$ python -q
>>> import numpy as np
>>> np.set_printoptions(suppress=True, linewidth=100)
>>> def rd(a):
...     return np.round(a, 2) + 0
... 
>>> X = np.loadtxt("block4.csv", delimiter=",")
>>> X
array([[ 1.,  0.,  0.],
       [-1.,  1.,  0.],
       [-3.,  1.,  1.]])
>>> # triangular
>>> np.prod(np.diag(X)), rd(np.linalg.det(X))
(np.float64(1.0), np.float64(1.0))
>>> [int(np.linalg.matrix_rank(np.linalg.matrix_power(X, p))) for p in range(1, 4)]
[3, 3, 3]
>>> rd(np.sort(np.linalg.eigvals(X)))
array([1., 1., 1.])
>>> X @ X
array([[ 1.,  0.,  0.],
       [-2.,  1.,  0.],
       [-7.,  2.,  1.]])
>>> np.linalg.matrix_rank(X - X[0, 0] * np.eye(3))
np.int64(2)
>>> Y = np.linalg.inv(X)
>>> rd(Y)
array([[ 1.,  0.,  0.],
       [ 1.,  1.,  0.],
       [ 2., -1.,  1.]])
>>> rd(np.linalg.det(X) * np.linalg.det(Y))
np.float64(1.0)
>>> W0 = np.load("m.npy")
>>> W0
array([[ -0.7,   0.9,   2.1,  -0.2],
       [ -0.9,   0.7,  -0.5,  -0.6],
       [  0.9,   0.1,  -0.3,   0. ],
       [ -1. ,  -0.9,  -0.4,   0.1],
       [ -0.2,   1. ,   0.7,   0.1],
       [  1.2,  -1.2,  -0.2,   0.6],
       [ -4. , -22. ,  -8. ,  22. ],
       [ -0.3,   0.9,  -1.1,  -1. ],
       [ -0.2,  -0.7,  -0.2,  -0.5],
       [ -0.8,  -1.8,   1.2,   1.4],
       [  0.1,  -0.4,   0.7,   0.5],
       [  1.3,   1.2,   1.3,   0.2],
       [ -0.4,   0.7,  -0.1,  -0.4],
       [  0.6,  -1.4,   0.7,  -1.7],
       [  0.9,   0.6,   0. ,   1.3],
       [  1.9,   1.2,  -0.8,   0.4]])
>>> lab = W0[:, 0] > np.median(W0[:, 0])
>>> r0 = W0[lab].mean(axis=0) - W0[~lab].mean(axis=0)
>>> lab.astype(int)
array([0, 0, 1, 0, 0, 1, 0, 0, 0, 0, 1, 1, 0, 1, 1, 1])
>>> vec = np.array([1, 1, 2, -2])
>>> target = W0 @ vec
>>> rd(target)
array([  4.8,   0. ,   0.4,  -2.9,   2. ,  -1.6, -86. ,   0.4,  -0.3,  -3. ,   0.1,   4.7,   0.9,
         4. ,  -1.1,   0.7])
>>> rd(np.linalg.pinv(W0) @ W0)
array([[1., 0., 0., 0.],
       [0., 1., 0., 0.],
       [0., 0., 1., 0.],
       [0., 0., 0., 1.]])
>>> rd(np.linalg.lstsq(W0, target)[0])
array([ 1.,  1.,  2., -2.])
>>> rd(np.linalg.solve(W0.T @ W0, W0.T @ target))
array([ 1.,  1.,  2., -2.])
>>> rng = np.random.default_rng(48)
>>> target = target + 0.02 * rng.normal(size=16)
>>> rd(target)
array([  4.79,   0.03,   0.4 ,  -2.87,   2.  ,  -1.62, -85.98,   0.39,  -0.29,  -2.98,   0.11,
         4.71,   0.88,   4.  ,  -1.11,   0.73])
>>> beta, *_ = np.linalg.lstsq(W0, target)
>>> rd(W0.T @ (target - W0 @ beta))
array([0., 0., 0., 0.])
>>> [round(float(np.linalg.norm(np.linalg.solve(W0.T @ W0 + lam * np.eye(4), W0.T @ target))), 2) for lam in (0, 1, 10, 100)]
[3.16, 3.08, 2.77, 2.43]
>>> beta.round()
array([ 1.,  1.,  2., -2.])
>>> rd(beta)
array([ 1.,  1.,  2., -2.])
>>> basis = np.sign(np.array([[1, 0, -2, 0], [2, 1, 0, 1], [-1, 1, 0, -1], [0, 0, 1, 0]]))
>>> Y = (np.tril(basis, -1) + np.eye(4)) @ (np.triu(basis, 1) + np.eye(4))
>>> w = np.array([1, 1, -2, 0])
>>> K = np.rint(Y * w @ np.linalg.inv(Y)) + 0
>>> K
array([[ 1.,  0.,  0.,  3.],
       [ 2.,  0.,  1.,  2.],
       [ 0.,  0.,  1., -6.],
       [ 0.,  0.,  0., -2.]])
>>> # column 3 is much longer than the rest
>>> th = np.radians(120)
>>> R = np.eye(3)
>>> R[2, 2] = R[0, 0] = np.cos(th)
>>> R[2, 0], R[0, 2] = -np.sin(th), np.sin(th)
>>> rd(R)
array([[-0.5 ,  0.  ,  0.87],
       [ 0.  ,  1.  ,  0.  ],
       [-0.87,  0.  , -0.5 ]])
>>> Y = X @ R.T
>>> rd(Y)
array([[-0.5 ,  0.  , -0.87],
       [ 0.5 ,  1.  ,  0.87],
       [ 2.37,  1.  ,  2.1 ]])
>>> rd(np.linalg.det(R)), rd(np.trace(R))
(np.float64(1.0), np.float64(0.0))
